>>> import numpy as np
>>> import numpy.linalg as la
>>> np.set_printoptions(precision=1, suppress=True, linewidth=200, floatmode="fixed")
>>> rnd = lambda a: np.round(a, 1) + 0
>>> E = np.loadtxt("a.csv", delimiter=",")
>>> E
array([[-5.0,  2.0,  0.0, -4.0,  1.0, -5.0, -4.0, -5.0, -1.0,  3.0],
       [-1.0,  0.0,  0.0, -4.0,  0.0,  3.0, -4.0, -4.0, -1.0, -1.0],
       [ 4.0,  0.0, -2.0,  5.0,  0.0,  2.0, -4.0,  3.0,  3.0, -1.0],
       [ 1.0,  2.0, -3.0, -2.0,  1.0, -2.0, -5.0,  0.0, -4.0, -3.0],
       [-3.0, -2.0,  3.0, -5.0, -1.0, -1.0, -5.0,  4.0, -5.0,  5.0],
       [-1.0, 10.0, -3.0,  5.0,  5.0,  4.0, -1.0, -1.0,  0.0, -3.0],
       [ 1.0,  4.0, -1.0,  1.0,  2.0,  2.0,  3.0,  5.0, -1.0,  5.0],
       [ 5.0,  8.0, -3.0, -3.0,  4.0,  0.0,  5.0,  2.0,  0.0,  3.0]])
>>> f = np.array([0, 2])
>>> np.array([np.convolve(row, f, "same") for row in E])
array([[  0.0, -10.0,   4.0,   0.0,  -8.0,   2.0, -10.0,  -8.0, -10.0,  -2.0],
       [  0.0,  -2.0,   0.0,   0.0,  -8.0,   0.0,   6.0,  -8.0,  -8.0,  -2.0],
       [  0.0,   8.0,   0.0,  -4.0,  10.0,   0.0,   4.0,  -8.0,   6.0,   6.0],
       [  0.0,   2.0,   4.0,  -6.0,  -4.0,   2.0,  -4.0, -10.0,   0.0,  -8.0],
       [  0.0,  -6.0,  -4.0,   6.0, -10.0,  -2.0,  -2.0, -10.0,   8.0, -10.0],
       [  0.0,  -2.0,  20.0,  -6.0,  10.0,  10.0,   8.0,  -2.0,  -2.0,   0.0],
       [  0.0,   2.0,   8.0,  -2.0,   2.0,   4.0,   4.0,   6.0,  10.0,  -2.0],
       [  0.0,  10.0,  16.0,  -6.0,  -6.0,   8.0,   0.0,  10.0,   4.0,   0.0]])
>>> f, v = E[5], E[7]
>>> f @ v
np.float64(73.0)
>>> f @ f
np.float64(187.0)
>>> p = (f @ v) / (f @ f) * f
>>> np.outer(f, v)
array([[ -5.0,  -8.0,   3.0,   3.0,  -4.0,  -0.0,  -5.0,  -2.0,  -0.0,  -3.0],
       [ 50.0,  80.0, -30.0, -30.0,  40.0,   0.0,  50.0,  20.0,   0.0,  30.0],
       [-15.0, -24.0,   9.0,   9.0, -12.0,  -0.0, -15.0,  -6.0,  -0.0,  -9.0],
       [ 25.0,  40.0, -15.0, -15.0,  20.0,   0.0,  25.0,  10.0,   0.0,  15.0],
       [ 25.0,  40.0, -15.0, -15.0,  20.0,   0.0,  25.0,  10.0,   0.0,  15.0],
       [ 20.0,  32.0, -12.0, -12.0,  16.0,   0.0,  20.0,   8.0,   0.0,  12.0],
       [ -5.0,  -8.0,   3.0,   3.0,  -4.0,  -0.0,  -5.0,  -2.0,  -0.0,  -3.0],
       [ -5.0,  -8.0,   3.0,   3.0,  -4.0,  -0.0,  -5.0,  -2.0,  -0.0,  -3.0],
       [  0.0,   0.0,  -0.0,  -0.0,   0.0,   0.0,   0.0,   0.0,   0.0,   0.0],
       [-15.0, -24.0,   9.0,   9.0, -12.0,  -0.0, -15.0,  -6.0,  -0.0,  -9.0]])
>>> rnd(v - p)
array([ 5.4,  4.1, -1.8, -5.0,  2.0, -1.6,  5.4,  2.4,  0.0,  4.2])
>>> rnd(la.norm(f + v) ** 2 + la.norm(f - v) ** 2)
np.float64(696.0)
>>> A2 = E / np.sqrt((E ** 2).mean(axis=1, keepdims=True))
>>> la.matrix_rank(E - E.mean(axis=1, keepdims=True))
np.int64(8)
>>> rnd(la.norm(A2, axis=1))
array([3.2, 3.2, 3.2, 3.2, 3.2, 3.2, 3.2, 3.2])
>>> la.matrix_rank(A2) == la.matrix_rank(E)
np.True_
>>> W1 = np.array([[-4, -1, 3, -3, 6, -1],
...     [-6, 1, -4, 1, 7, 3],
...     [2, 4, 0, 3, 6, -6],
...     [-6, 2, 8, -3, 4, 9],
...     [4, -6, 7, -7, -5, 7],
...     [-5, -9, 4, -5, -5, -3],
...     [6, -6, 6, 4, 7, -6],
...     [9, 0, 7, -5, 1, 7],
...     [-6, -3, -1, 7, -9, 4],
...     [-6, -6, 0, 9, 6, 3]])
>>> b = np.array([0, 1, 3, 1, 3, 2])
>>> act = np.maximum(E @ W1 + b, 0)
>>> la.matrix_rank(act)
np.int64(6)
>>> (act > 0).astype(int)
array([[0, 1, 0, 1, 0, 0],
       [0, 0, 0, 0, 0, 0],
       [0, 1, 1, 0, 0, 1],
       [1, 1, 0, 0, 0, 1],
       [1, 1, 0, 1, 1, 0],
       [0, 0, 1, 0, 0, 1],
       [1, 0, 1, 0, 1, 1],
       [0, 0, 1, 1, 1, 1]])
>>> basis = np.array([[-2, 1, 2],
...     [-5, 6, 4],
...     [0, 9, -9],
...     [8, -9, 3],
...     [1, 5, 5],
...     [5, -6, 9]])
>>> act @ basis
array([[ 376.0, -405.0,  423.0],
       [   0.0,    0.0,    0.0],
       [ 505.0,  -93.0,  422.0],
       [-197.0,  214.0,  489.0],
       [-169.0,  260.0,  427.0],
       [ 545.0, -312.0,  639.0],
       [ 398.0,  683.0,  312.0],
       [ 283.0,  551.0,  470.0]])
>>> (act @ basis).round(6).argmax(axis=1)
array([2, 0, 0, 2, 2, 2, 1, 1])
>>> W1 @ basis
array([[ -10,   80,  -27],
       [  37,  -28,   93],
       [ -24,   65,    5],
       [  27,   71,   16],
       [  -4,   27,  -62],
       [  -5,   15, -149],
       [  27,   59,  -73],
       [ -22,   80,    8],
       [  94, -165,   -3],
       [ 135, -111,   48]])
